$ python3 -q
>>> import numpy as np
>>> from numpy import linalg as LA
>>> np.set_printoptions(precision=2, suppress=True, linewidth=160)
>>> def rd(a):
...     return np.round(a, 2) + 0
... 
>>> m1 = np.loadtxt("out15.csv", delimiter=",")
>>> print(rd(m1))
[[-3.48 -2.51 -1.68 -0.73  0.31  2.26 -0.39  1.   -3.29]
 [ 0.75 -2.16  1.19 -2.67  6.08 -0.68  3.3   0.86  1.26]
 [ 3.43 -0.89 -2.4   1.59 -1.33  0.1   2.78  4.67 -0.65]
 [-0.12 -5.41  2.55  2.76 -0.44 -0.58  0.09 -0.49  1.04]
 [ 1.41  0.36 -2.3  -0.87 -1.7  -0.29  1.26 -4.17 -2.83]
 [ 0.93 -3.75  0.65 -3.58  1.9   0.07 -5.21  0.03  0.94]
 [-1.57  1.44  1.06 -3.   -4.81 -2.2   1.11  2.71  1.51]
 [-2.11  0.27 -0.79  2.42  0.36 -4.85 -1.07  2.58 -0.7 ]
 [-3.11 -2.41 -4.82 -0.41 -1.82  0.76 -0.9  -1.22  2.59]]
>>> vec = np.array([-2, -1, -2, -2, 2, 1, 2, 2, -1])
>>> h1 = np.maximum(m1 @ vec, 0)
>>> print(rd(m1.T @ h1))
[ -58.58 -133.63  -75.94  -65.69  113.7    40.52   78.24   70.45  -24.53]
>>> print(rd(np.maximum(m1 @ (3 * vec), 0)))
[65.   66.56 25.84  0.    0.    1.    0.    0.89 28.12]
>>> print(rd(np.maximum(m1 @ vec, 0) - np.maximum(-m1 @ vec, 0)))
[21.67 22.19  8.61 -8.29 -3.53  0.33 -0.09  0.3   9.37]
>>> print(rd(np.tanh(m1 @ vec)))
[ 1.    1.    1.   -1.   -1.    0.32 -0.09  0.29  1.  ]
>>> print(np.flatnonzero(h1 > 1e-9))
[0 1 2 5 7 8]
>>> print(LA.matrix_rank(m1))
9
>>> print(rd(LA.svd(m1, compute_uv=False)))
[10.    9.    8.1   7.29  6.56  5.9   5.31  4.78  4.3 ]
>>> print(m1.shape)
(9, 9)
>>> print(rd(LA.norm(m1)))
21.15
>>> print(np.unravel_index(np.abs(m1).argmax(), m1.shape))
(np.int64(1), np.int64(4))
>>> print(rd(m1.mean(axis=0)))
[-0.43 -1.67 -0.73 -0.5  -0.16 -0.6   0.11  0.66 -0.01]
>>> vec = np.array([2, 2, -3, 1, -3, -1, 3, -2, 3])
>>> rhs = m1 @ vec
>>> beta, lr = np.zeros(9), 1 / LA.norm(m1, 2) ** 2
>>> for i in range(6):
...     beta -= lr * m1.T @ (m1 @ beta - rhs)
...     if i % 2 == 0: print(i, round(LA.norm(m1 @ beta - rhs), 2))
... 
0 21.0
2 10.88
4 5.97
>>> print(rd(LA.cond(m1)))
2.32
